>>> import numpy as np
>>> np.set_printoptions(precision=2, suppress=True, linewidth=120)
>>> J = np.array([[1.0, -3.0, 0.0, 0.0],
...     [-3.0, 8.0, -3.0, 0.0],
...     [0.0, -3.0, 7.0, -3.0],
...     [0.0, 0.0, -3.0, 0.0]])
>>> # equal to its transpose
>>> np.linalg.matrix_rank(J, rtol=0.1)
np.int64(3)
>>> [round(float(x), 2) for x in np.linalg.svd(J, compute_uv=False)[:3]]
[11.38, 6.06, 1.34]
>>> np.round(np.linalg.norm(J, 2) / np.linalg.norm(J), 2)
np.float64(0.88)
>>> np.abs(np.linalg.svd(J)[2][-1])
array([0.88, 0.32, 0.01, 0.35])
>>> w, vecs = np.linalg.eigh(J)
>>> vec = np.array([3, 2, 2, 3])
>>> (np.sign(vecs[:, -1].round(6)) == np.sign(vecs[0, -1].round(6))).astype(int)
array([1, 0, 1, 0])
>>> vecs * np.maximum(w, 0) @ vecs.T
array([[ 1.17, -2.9 ,  0.14,  0.28],
       [-2.9 ,  8.07, -2.89,  0.23],
       [ 0.14, -2.89,  7.2 , -2.56],
       [ 0.28,  0.23, -2.56,  1.  ]])
>>> np.linalg.eigvalsh(J[1:, 1:])
array([-1.24,  5.33, 10.91])
>>> E = np.load("sample19.npy")
>>> E
array([[  1,  -3,   9, -27],
       [  1,  -2,   4,  -8],
       [  1,  -1,   1,  -1],
       [  1,   0,   0,   0],
       [  1,   1,   1,   1]])
>>> # row 0 is much longer than the rest
>>> Uu, sv, VT = np.linalg.svd(E)
>>> np.argmax(sv[:-1] / (sv[1:] + 1e-6)) + 1
np.int64(1)
>>> A2 = Uu[:, :1] @ np.diag(sv[:1]) @ VT[:1]
>>> np.round(np.linalg.norm(E - A2) / np.linalg.norm(E), 2)
np.float64(0.1)
>>> np.linalg.matrix_rank(E, rtol=0.05)
np.int64(3)
>>> proj = E @ np.linalg.solve(E.T @ E, E.T)
>>> np.round(proj @ E[:, 1], 2) + 0
array([-3., -2., -1.,  0.,  1.])
>>> np.linalg.matrix_rank(np.eye(5) - proj)
np.int64(1)
>>> np.round(np.linalg.eigvalsh(proj), 2) + 0
array([0., 1., 1., 1., 1.])
>>> np.abs(np.linalg.svd(E)[2][-1])
array([0.71, 0.02, 0.67, 0.2 ])
>>> np.round(np.linalg.norm(E, 2) / np.linalg.norm(E), 2)
np.float64(0.99)
>>> np.linalg.cond(E) > 100
np.False_
>>> E.ravel(order="F")
array([  1,   1,   1,   1,   1,  -3,  -2,  -1,   0,   1,   9,   4,   1,   0,   1, -27,  -8,  -1,   0,   1])
>>> T = E.reshape(5, 2, -1)
>>> T[:, 0]
array([[ 1, -3],
       [ 1, -2],
       [ 1, -1],
       [ 1,  0],
       [ 1,  1]])
>>> T.sum(axis=1)
array([[ 10, -30],
       [  5, -10],
       [  2,  -2],
       [  1,   0],
       [  2,   2]])
>>> np.swapaxes(T, 1, 2)[4]
array([[1, 1],
       [1, 1]])
>>> T.shape
(5, 2, 2)
>>> np.einsum("ihd,ihd->ih", T, T)
array([[ 10, 810],
       [  5,  80],
       [  2,   2],
       [  1,   0],
       [  2,   2]])
>>> arr = np.load("a.npy")
>>> arr
array([[-1.,  0.,  0.],
       [ 0., -3.,  2.],
       [ 0., -2., -2.]])
>>> # splits into 2 blocks
>>> vec = np.array([-9, -7, -1])
>>> arr @ (2 * vec)
array([18., 38., 32.])
>>> np.einsum("ij,j->i", arr, vec)
array([ 9., 19., 16.])
>>> arr @ np.ones(3)
array([-1., -1., -4.])
>>> (arr * vec).sum(axis=1)
array([ 9., 19., 16.])
